$ python3 -q
>>> import numpy as np
>>> import numpy.linalg as la
>>> np.set_printoptions(precision=2, suppress=True, linewidth=160)
>>> E = np.array([[0.0, 0.0, 0.0, 0.0, 0.0, 0.0, 0.0],
...     [0.0, 0.0, 0.0, 0.0, 0.0, 0.0, 0.0],
...     [0.0, 0.0, 0.0, 0.0, 0.0, 0.0, 1.0],
...     [0.0, 0.0, 0.0, 0.0, 0.0, 0.0, 0.0],
...     [0.0, 0.0, 0.0, 0.0, 0.0, 1.0, 0.0],
...     [0.0, 0.0, 0.0, 0.0, 1.0, 0.0, 0.0],
...     [0.0, 0.0, 1.0, 0.0, 0.0, 0.0, 0.0]])
>>> w, V = la.eigh(E)
>>> x0 = np.array([1, 2, 2, -2, 0, 1, -2])
>>> print(V * np.maximum(w, 0) @ V.T)
[[0.  0.  0.  0.  0.  0.  0. ]
 [0.  0.  0.  0.  0.  0.  0. ]
 [0.  0.  0.5 0.  0.  0.  0.5]
 [0.  0.  0.  0.  0.  0.  0. ]
 [0.  0.  0.  0.  0.5 0.5 0. ]
 [0.  0.  0.  0.  0.5 0.5 0. ]
 [0.  0.  0.5 0.  0.  0.  0.5]]
>>> print(np.round(V * np.abs(w) @ V.T, 2) + 0)
[[0. 0. 0. 0. 0. 0. 0.]
 [0. 0. 0. 0. 0. 0. 0.]
 [0. 0. 1. 0. 0. 0. 0.]
 [0. 0. 0. 0. 0. 0. 0.]
 [0. 0. 0. 0. 1. 0. 0.]
 [0. 0. 0. 0. 0. 1. 0.]
 [0. 0. 0. 0. 0. 0. 1.]]
>>> rank = la.matrix_rank(E)
>>> print(rank)
4
>>> ns = la.svd(E)[2][rank:].T
>>> print(ns @ ns.T)
[[1. 0. 0. 0. 0. 0. 0.]
 [0. 1. 0. 0. 0. 0. 0.]
 [0. 0. 0. 0. 0. 0. 0.]
 [0. 0. 0. 1. 0. 0. 0.]
 [0. 0. 0. 0. 0. 0. 0.]
 [0. 0. 0. 0. 0. 0. 0.]
 [0. 0. 0. 0. 0. 0. 0.]]
>>> print([int(la.matrix_rank(np.delete(E, i, axis=0))) for i in range(7)])
[4, 4, 3, 4, 3, 3, 3]
>>> print([int(la.matrix_rank(E[:, :j + 1])) for j in range(7)])
[0, 0, 1, 1, 2, 3, 4]
>>> print([int(la.matrix_rank(E[:i])) for i in range(1, len(E) + 1)])
[0, 0, 1, 1, 2, 3, 4]
>>> print(E @ E.T)
[[0. 0. 0. 0. 0. 0. 0.]
 [0. 0. 0. 0. 0. 0. 0.]
 [0. 0. 1. 0. 0. 0. 0.]
 [0. 0. 0. 0. 0. 0. 0.]
 [0. 0. 0. 0. 1. 0. 0.]
 [0. 0. 0. 0. 0. 1. 0.]
 [0. 0. 0. 0. 0. 0. 1.]]
>>> print(la.norm(E, axis=0))
[0. 0. 1. 0. 1. 1. 1.]
>>> print(E.T @ E)
[[0. 0. 0. 0. 0. 0. 0.]
 [0. 0. 0. 0. 0. 0. 0.]
 [0. 0. 1. 0. 0. 0. 0.]
 [0. 0. 0. 0. 0. 0. 0.]
 [0. 0. 0. 0. 1. 0. 0.]
 [0. 0. 0. 0. 0. 1. 0.]
 [0. 0. 0. 0. 0. 0. 1.]]
>>> print(la.svd(E, compute_uv=False))
[1. 1. 1. 1. 0. 0. 0.]
>>> print(E[:, 5] @ E[:, 0])
0.0
>>> print((E != 0).astype(int))
[[0 0 0 0 0 0 0]
 [0 0 0 0 0 0 0]
 [0 0 0 0 0 0 1]
 [0 0 0 0 0 0 0]
 [0 0 0 0 0 1 0]
 [0 0 0 0 1 0 0]
 [0 0 1 0 0 0 0]]
>>> print((la.matrix_power((E != 0) + (E.T != 0) + np.eye(7), 7) > 0).astype(int))
[[1 0 0 0 0 0 0]
 [0 1 0 0 0 0 0]
 [0 0 1 0 0 0 1]
 [0 0 0 1 0 0 0]
 [0 0 0 0 1 1 0]
 [0 0 0 0 1 1 0]
 [0 0 1 0 0 0 1]]
>>> print(E @ E)
[[0. 0. 0. 0. 0. 0. 0.]
 [0. 0. 0. 0. 0. 0. 0.]
 [0. 0. 1. 0. 0. 0. 0.]
 [0. 0. 0. 0. 0. 0. 0.]
 [0. 0. 0. 0. 1. 0. 0.]
 [0. 0. 0. 0. 0. 1. 0.]
 [0. 0. 0. 0. 0. 0. 1.]]
>>> print(np.flatnonzero(la.matrix_power((E != 0) + (E.T != 0) + np.eye(7), 7)[0]))
[0]
>>> W0 = np.load("test3.npy")
>>> print(W0)
[[ 0.   1.1 -0.6  2.1 -0.4 -2.7]
 [ 0.8  1.   0.4 -0.6  0.7 -1.2]
 [-1.2 -0.1  0.6  1.9 -1.   0.8]
 [ 0.3  1.3  1.3 -0.4 -0.5 -1.9]
 [ 0.7  1.7 -2.1  0.4 -1.   0.5]
 [-1.4  0.5 -1.9  0.2  0.6 -0.9]
 [-2.4 -1.2 -1.1  1.3  0.5  0.3]
 [-1.5  0.1  2.  -0.2 -0.4  0.3]
 [-0.2 -1.2 -0.1  0.7 -0.2 -1.5]
 [-1.  -1.1 -0.4 -0.3 -1.1 -1.2]
 [ 0.9 -0.9 -0.6  0.7  0.9 -0.1]
 [ 0.1  1.2  1.8 -1.  -0.8 -0.6]
 [-0.4  0.5 -1.1  0.9 -0.4 -1.9]
 [ 0.1  0.6 -1.6 -1.4  0.8 -0.2]
 [ 1.7 -0.2  0.9  0.8  0.5  0. ]
 [ 0.3 -0.5  0.8  0.3 -0.2 -1.1]
 [ 0.8  0.1 -0.1  1.9  0.  -0.2]
 [-0.4 -0.7 -1.7  2.8 -0.9 -0.7]
 [-1.6 -0.2  0.1  0.3  0.7  2.3]
 [-0.2 -0.7  1.  -0.2 -0.2  0.8]
 [ 0.2  0.  -1.3  0.  -1.7  0.9]
 [-2.   2.5 -5.5 -1.   3.   2.5]
 [-0.2 -0.6  0.4  0.  -0.2 -0.6]
 [-0.3  0.1  0.8 -1.8  1.1 -0.4]
 [-0.9 -0.8 -0.2  0.4  0.5 -0.1]
 [ 1.2  0.5 -1.7 -1.1  0.6  0.1]]
>>> dist = la.norm(W0[:, None] - W0[None], axis=-1)
>>> print(dist.mean(axis=1).argmax())
21
>>> print(la.matrix_rank(dist ** 2))
8
>>> print(dist.shape)
(26, 26)
